$ python3 -q
>>> import numpy as np
>>> import numpy.linalg as la
>>> np.set_printoptions(suppress=True, linewidth=140)
>>> rnd = lambda a: np.round(a, 4) + 0
>>> mat = np.array([[0, 1, 0, 0], [0, 0, 1, 0], [0, 0, 0, 1], [1, 0, 0, 0]])
>>> out = np.array([[-3, -1, 1], [5, 6, -7], [0, 4, -2], [-5, 5, -8]])
>>> print(np.einsum("ik,kj->ij", mat, out))
[[ 5  6 -7]
 [ 0  4 -2]
 [-5  5 -8]
 [-3 -1  1]]
>>> print(np.einsum("ij->j", mat))
[1 1 1 1]
>>> x = np.array([0, 1, -3, 3])
>>> print(rnd(np.sort(np.abs(np.degrees(np.angle(la.eigvals(mat)))))))
[  0.  90.  90. 180.]
>>> A = np.load("x.npy")
>>> print(A)
[[ 0  0  0]
 [15  0  0]
 [ 0  2  1]
 [ 0  0  0]
 [ 0  0  0]
 [ 3 13 12]
 [12  0  0]
 [ 9  0  0]
 [ 0  0  0]
 [ 0  0  0]
 [15 14 13]
 [ 0  0  0]
 [ 0  0  0]
 [ 0  6  5]
 [15 17 16]
 [15  2  1]
 [15  2  1]
 [ 0 16 15]
 [ 0  1  0]
 [ 0  0  0]
 [ 0  0  0]
 [ 0  0  0]]
>>> print(la.cond(A) > 100)
False
>>> G = np.cov(A, rowvar=False)
>>> print(G.shape)
(3, 3)
>>> print(rnd(A.std(axis=0)))
[6.4438 5.7079 5.3759]
>>> print(rnd(np.polyfit(A[:, 2], A[:, 0], 1)))
[0.335  3.5255]
>>> print(rnd(G))
[[43.5    11.2143 10.1429]
 [11.2143 34.132  32.0779]
 [10.1429 32.0779 30.2771]]
>>> print(np.argwhere(np.triu(np.abs(np.corrcoef(A.T)) > 0.8, 1)))
[[1 2]]
>>> print(rnd(la.eigvalsh(G)[::-1]))
[72.2814 35.5612  0.0664]
>>> print(rnd(np.corrcoef(A.T)))
[[1.     0.291  0.2795]
 [0.291  1.     0.9979]
 [0.2795 0.9979 1.    ]]
>>> out = np.array([[-3, -5, -4], [1, 1, -4], [5, -1, 3]])
>>> print(la.matrix_rank(G @ out))
3
>>> print(rnd(np.einsum("ik,kj->ji", G, out)))
[[ -68.5714  160.8788  153.0346]
 [-216.4286  -54.0173  -48.9134]
 [-188.4286  -85.1515  -78.0519]]
>>> print(rnd(out.T @ G.T))
[[ -68.5714  160.8788  153.0346]
 [-216.4286  -54.0173  -48.9134]
 [-188.4286  -85.1515  -78.0519]]
>>> print(rnd(np.einsum("ij,ij->i", G, G)))
[2120.8878 2319.7491 2048.5708]
>>> print(mat[:, 0] @ mat[:, 2])
0
>>> print(mat.T @ mat)
[[1 0 0 0]
 [0 1 0 0]
 [0 0 1 0]
 [0 0 0 1]]
>>> print(rnd(la.norm(mat, axis=0)))
[1. 1. 1. 1.]
>>> Xs = (A - A.mean(axis=0)) / A.std(axis=0)
>>> print(np.argwhere(np.abs(Xs) > 2))
[[14  1]
 [14  2]
 [17  1]
 [17  2]]
>>> c = la.lstsq(np.delete(Xs, 1, axis=1), Xs[:, 1])[0]
>>> print(rnd(1 - np.var(Xs[:, 1] - np.delete(Xs, 1, axis=1) @ c)))
0.9959
>>> print(rnd(c))
[0.0132 0.9942]
>>> print(np.abs(c).argmax())
1
>>> basis = np.sign(np.array([[4, -3, 5, -2], [-1, 5, 4, -3], [-1, 2, 4, -4], [4, 0, 4, 0]]))
>>> out = (np.tril(basis, -1) + np.eye(4)) @ (np.triu(basis, 1) + np.eye(4))
>>> ev = np.array([-1, -2, -1, 3])
>>> feats = np.rint(out * ev @ la.inv(out)) + 0
>>> print(feats)
[[ 4. -2.  3. -4.]
 [-2. -5.  2.  0.]
 [ 2. -8.  5. -4.]
 [ 5. -2.  3. -5.]]
>>> out = np.array([[0, 0], [-2, 2]])
>>> basis = np.kron(out, feats)
>>> print(rnd(la.norm(basis, 2)), rnd(la.norm(out, 2) * la.norm(feats, 2)))
40.0064 40.0064
>>> print(basis)
[[  0.  -0.   0.  -0.   0.  -0.   0.  -0.]
 [ -0.  -0.   0.   0.  -0.  -0.   0.   0.]
 [  0.  -0.   0.  -0.   0.  -0.   0.  -0.]
 [  0.  -0.   0.  -0.   0.  -0.   0.  -0.]
 [ -8.   4.  -6.   8.   8.  -4.   6.  -8.]
 [  4.  10.  -4.  -0.  -4. -10.   4.   0.]
 [ -4.  16. -10.   8.   4. -16.  10.  -8.]
 [-10.   4.  -6.  10.  10.  -4.   6. -10.]]
>>> print(basis.shape)
(8, 8)
>>> print(rnd(la.eigvals(feats)))
[ 3. -2. -1. -1.]
>>> print(np.einsum("ij,ji->", feats, feats))
15.0
>>> print(np.einsum("ii->", feats))
-1.0
>>> J = np.loadtxt("data.csv", delimiter=",")
>>> print(J)
[[ 0.5784  0.5784 -0.9874]
 [ 0.6527  0.6527 -0.995 ]
 [-0.5784 -0.5784  0.9874]
 [ 0.2913  0.2913 -0.8178]
 [-0.6527 -0.6527  0.995 ]
 [ 0.493   0.493  -0.9687]
 [ 0.0599  0.0599 -0.226 ]
 [ 0.5784  0.5784 -0.9874]
 [-0.7443 -0.7443  0.9987]
 [ 0.6858  0.6858 -0.9968]
 [ 0.0599  0.0599 -0.226 ]
 [-0.2913 -0.2913  0.8178]
 [-0.0599 -0.0599  0.226 ]
 [ 0.493   0.493  -0.9687]
 [-0.3452 -0.3452  0.881 ]
 [ 0.2913  0.2913 -0.8178]]
>>> x = np.array([2, 3, 0])
>>> print(rnd((J * x).sum(axis=1)))
[ 2.892   3.2635 -2.892   1.4565 -3.2635  2.465   0.2995  2.892  -3.7215  3.429   0.2995 -1.4565 -0.2995  2.465  -1.726   1.4565]
>>> print(rnd(J @ x))
[ 2.892   3.2635 -2.892   1.4565 -3.2635  2.465   0.2995  2.892  -3.7215  3.429   0.2995 -1.4565 -0.2995  2.465  -1.726   1.4565]
>>> print(rnd(J @ (2 * x)))
[ 5.784  6.527 -5.784  2.913 -6.527  4.93   0.599  5.784 -7.443  6.858  0.599 -2.913 -0.599  4.93  -3.452  2.913]
>>> labels = J[:, 1] > np.median(J[:, 1])
>>> f = J[labels].mean(axis=0) - J[~labels].mean(axis=0)
>>> print(np.argsort(-np.abs(f).round(6), kind="stable"))
[2 0 1]
>>> print(labels.astype(int))
[1 1 0 1 0 1 0 1 0 1 0 0 0 1 0 1]
>>> print(((J - J.mean(axis=0)) @ f > 0).astype(int))
[1 1 0 1 0 1 0 1 0 1 0 0 0 1 0 1]
>>> arr = np.load("out0.npy")
>>> print(arr)
[[ 5.0794  4.0376  2.0227]
 [ 4.9285  3.9536  2.1482]
 [ 4.9405  3.7839  1.834 ]
 [ 4.9544  4.1739  2.0697]
 [ 5.1225  3.9763  1.9015]
 [ 4.084   4.9569  0.0461]
 [ 4.088   5.2127 -0.0951]
 [ 3.8654  4.8661 -0.0725]
 [ 4.0506  5.1162 -0.0339]
 [ 3.9843  5.0556  0.0652]]
>>> dist = la.norm(arr[:, None] - arr[None], axis=-1)
>>> print(np.flatnonzero(dist[1] < dist.mean() / 2))
[0 1 2 3 4]
>>> print(dist.shape)
(10, 10)
>>> print(dist[1].round(6).argsort(kind="stable")[:4])
[1 0 3 4]
>>> print(rnd(la.norm(arr - arr.mean(axis=0), axis=1)))
[1.2728 1.354  1.1968 1.2172 1.2236 1.1253 1.357  1.2906 1.2727 1.1928]
>>> print(rnd(dist[:5, :5]))
[[0.     0.2135 0.3453 0.1908 0.1425]
 [0.2135 0.     0.3573 0.2353 0.3147]
 [0.3453 0.3573 0.     0.4559 0.2733]
 [0.1908 0.2353 0.4559 0.     0.3092]
 [0.1425 0.3147 0.2733 0.3092 0.    ]]
>>> w1 = np.array([[1, -2, 0, -1, -1], [-1, -1, 0, 0, 1], [2, -2, -1, 0, 0]])
>>> c = np.array([0, 7, 2, 8, 3])
>>> hid = np.maximum(arr @ w1 + c, 0)
>>> print((hid > 0).astype(int))
[[1 0 0 1 1]
 [1 0 0 1 1]
 [1 0 1 1 1]
 [1 0 0 1 1]
 [1 0 1 1 1]
 [0 0 1 1 1]
 [0 0 1 1 1]
 [0 0 1 1 1]
 [0 0 1 1 1]
 [0 0 1 1 1]]
>>> print(la.matrix_rank(hid))
4
>>> basis = np.array([[5, 4], [8, 0], [3, 7], [7, 8], [6, 6]])
>>> print((hid @ basis).round(6).argmax(axis=1))
[0 0 0 0 0 1 1 1 1 1]
>>> print(w1 @ basis)
[[-24 -10]
 [ -7   2]
 [ -9   1]]
